$ python3 -q
>>> import numpy as np
>>> import numpy.linalg as la
>>> np.set_printoptions(precision=1, suppress=True, linewidth=100, sign=" ")
>>> W0 = np.load("w.npy")
>>> W0.round(1) + 0
array([[ 0. ,  0. ,  0. ,  0. ,  0. ,  0. ,  0. , -0.1,  0. ,  0. ,  0. ],
       [ 0. ,  0.2,  0. , -0.1,  0.1,  0. ,  0.1, -0.4,  0. , -0.1,  0. ],
       [ 0. ,  0. ,  0. ,  0. ,  0. ,  0. ,  0. , -0.1,  0. ,  0. ,  0. ],
       [ 0. , -0.1,  0. ,  0. ,  0. ,  0. ,  0. ,  0.1,  0. ,  0. ,  0. ],
       [ 0. ,  0.1,  0. ,  0. ,  0. ,  0. ,  0. , -0.2,  0. ,  0. ,  0. ],
       [ 0. ,  0. ,  0. ,  0. ,  0. ,  0. ,  0. ,  0.1,  0. ,  0. ,  0. ],
       [ 0. ,  0.1,  0. ,  0. ,  0. ,  0. ,  0. , -0.2,  0. ,  0. ,  0. ],
       [-0.1, -0.4, -0.1,  0.1, -0.2,  0.1, -0.2,  0.7, -0.1,  0.2,  0.1],
       [ 0. ,  0. ,  0. ,  0. ,  0. ,  0. ,  0. , -0.1,  0. ,  0. ,  0. ],
       [ 0. , -0.1,  0. ,  0. ,  0. ,  0. ,  0. ,  0.2,  0. ,  0. ,  0. ],
       [ 0. ,  0. ,  0. ,  0. ,  0. ,  0. ,  0. ,  0.1,  0. ,  0. ,  0. ]])
>>> w, evecs = la.eigh(W0)
>>> np.abs(evecs[:, -1])
array([ 0.1,  0.4,  0.1,  0.1,  0.2,  0.1,  0.2,  0.8,  0.1,  0.2,  0.1])
>>> la.eigvalsh(W0 + 4 * np.eye(11))
array([ 4.,  4.,  4.,  4.,  4.,  4.,  4.,  4.,  4.,  4.,  5.])
>>> w.sum(), np.round(np.trace(W0), 1)
(np.float64(1.0), np.float64(1.0))
>>> np.abs(evecs[:, -1]).round(6).argmax()
np.int64(7)
>>> np.unique(w.round(6) + 0, return_counts=True)[1]
array([ 10,   1])
>>> np.round(evecs @ np.diag(w) @ evecs.T, 1) + 0
array([[ 0. ,  0. ,  0. ,  0. ,  0. ,  0. ,  0. , -0.1,  0. ,  0. ,  0. ],
       [ 0. ,  0.2,  0. , -0.1,  0.1,  0. ,  0.1, -0.4,  0. , -0.1,  0. ],
       [ 0. ,  0. ,  0. ,  0. ,  0. ,  0. ,  0. , -0.1,  0. ,  0. ,  0. ],
       [ 0. , -0.1,  0. ,  0. ,  0. ,  0. ,  0. ,  0.1,  0. ,  0. ,  0. ],
       [ 0. ,  0.1,  0. ,  0. ,  0. ,  0. ,  0. , -0.2,  0. ,  0. ,  0. ],
       [ 0. ,  0. ,  0. ,  0. ,  0. ,  0. ,  0. ,  0.1,  0. ,  0. ,  0. ],
       [ 0. ,  0.1,  0. ,  0. ,  0. ,  0. ,  0. , -0.2,  0. ,  0. ,  0. ],
       [-0.1, -0.4, -0.1,  0.1, -0.2,  0.1, -0.2,  0.7, -0.1,  0.2,  0.1],
       [ 0. ,  0. ,  0. ,  0. ,  0. ,  0. ,  0. , -0.1,  0. ,  0. ,  0. ],
       [ 0. , -0.1,  0. ,  0. ,  0. ,  0. ,  0. ,  0.2,  0. ,  0. ,  0. ],
       [ 0. ,  0. ,  0. ,  0. ,  0. ,  0. ,  0. ,  0.1,  0. ,  0. ,  0. ]])
>>> np.round(evecs.T @ evecs, 1) + 0
array([[ 1.,  0.,  0.,  0.,  0.,  0.,  0.,  0.,  0.,  0.,  0.],
       [ 0.,  1.,  0.,  0.,  0.,  0.,  0.,  0.,  0.,  0.,  0.],
       [ 0.,  0.,  1.,  0.,  0.,  0.,  0.,  0.,  0.,  0.,  0.],
       [ 0.,  0.,  0.,  1.,  0.,  0.,  0.,  0.,  0.,  0.,  0.],
       [ 0.,  0.,  0.,  0.,  1.,  0.,  0.,  0.,  0.,  0.,  0.],
       [ 0.,  0.,  0.,  0.,  0.,  1.,  0.,  0.,  0.,  0.,  0.],
       [ 0.,  0.,  0.,  0.,  0.,  0.,  1.,  0.,  0.,  0.,  0.],
       [ 0.,  0.,  0.,  0.,  0.,  0.,  0.,  1.,  0.,  0.,  0.],
       [ 0.,  0.,  0.,  0.,  0.,  0.,  0.,  0.,  1.,  0.,  0.],
       [ 0.,  0.,  0.,  0.,  0.,  0.,  0.,  0.,  0.,  1.,  0.],
       [ 0.,  0.,  0.,  0.,  0.,  0.,  0.,  0.,  0.,  0.,  1.]])
>>> np.round(la.eigvalsh(W0 @ W0), 1) + 0
array([ 0.,  0.,  0.,  0.,  0.,  0.,  0.,  0.,  0.,  0.,  1.])
>>> np.round(evecs.T @ W0 @ evecs, 1) + 0
array([[ 0.,  0.,  0.,  0.,  0.,  0.,  0.,  0.,  0.,  0.,  0.],
       [ 0.,  0.,  0.,  0.,  0.,  0.,  0.,  0.,  0.,  0.,  0.],
       [ 0.,  0.,  0.,  0.,  0.,  0.,  0.,  0.,  0.,  0.,  0.],
       [ 0.,  0.,  0.,  0.,  0.,  0.,  0.,  0.,  0.,  0.,  0.],
       [ 0.,  0.,  0.,  0.,  0.,  0.,  0.,  0.,  0.,  0.,  0.],
       [ 0.,  0.,  0.,  0.,  0.,  0.,  0.,  0.,  0.,  0.,  0.],
       [ 0.,  0.,  0.,  0.,  0.,  0.,  0.,  0.,  0.,  0.,  0.],
       [ 0.,  0.,  0.,  0.,  0.,  0.,  0.,  0.,  0.,  0.,  0.],
       [ 0.,  0.,  0.,  0.,  0.,  0.,  0.,  0.,  0.,  0.,  0.],
       [ 0.,  0.,  0.,  0.,  0.,  0.,  0.,  0.,  0.,  0.,  0.],
       [ 0.,  0.,  0.,  0.,  0.,  0.,  0.,  0.,  0.,  0.,  1.]])
>>> U, s, Vh = la.svd(W0)
>>> evecs = Vh[:(s > 1e-8).sum()]
>>> rng = np.random.default_rng(21)
>>> x = W0[7] + -2 * W0[8] + rng.integers(2) * np.eye(11)[0]
>>> x
array([-0.1, -0.4, -0.1,  0.1, -0.2,  0.1, -0.2,  0.8, -0.1,  0.2,  0.1])
>>> round(float(la.norm(x - evecs.T @ evecs @ x)), 1)
0.0
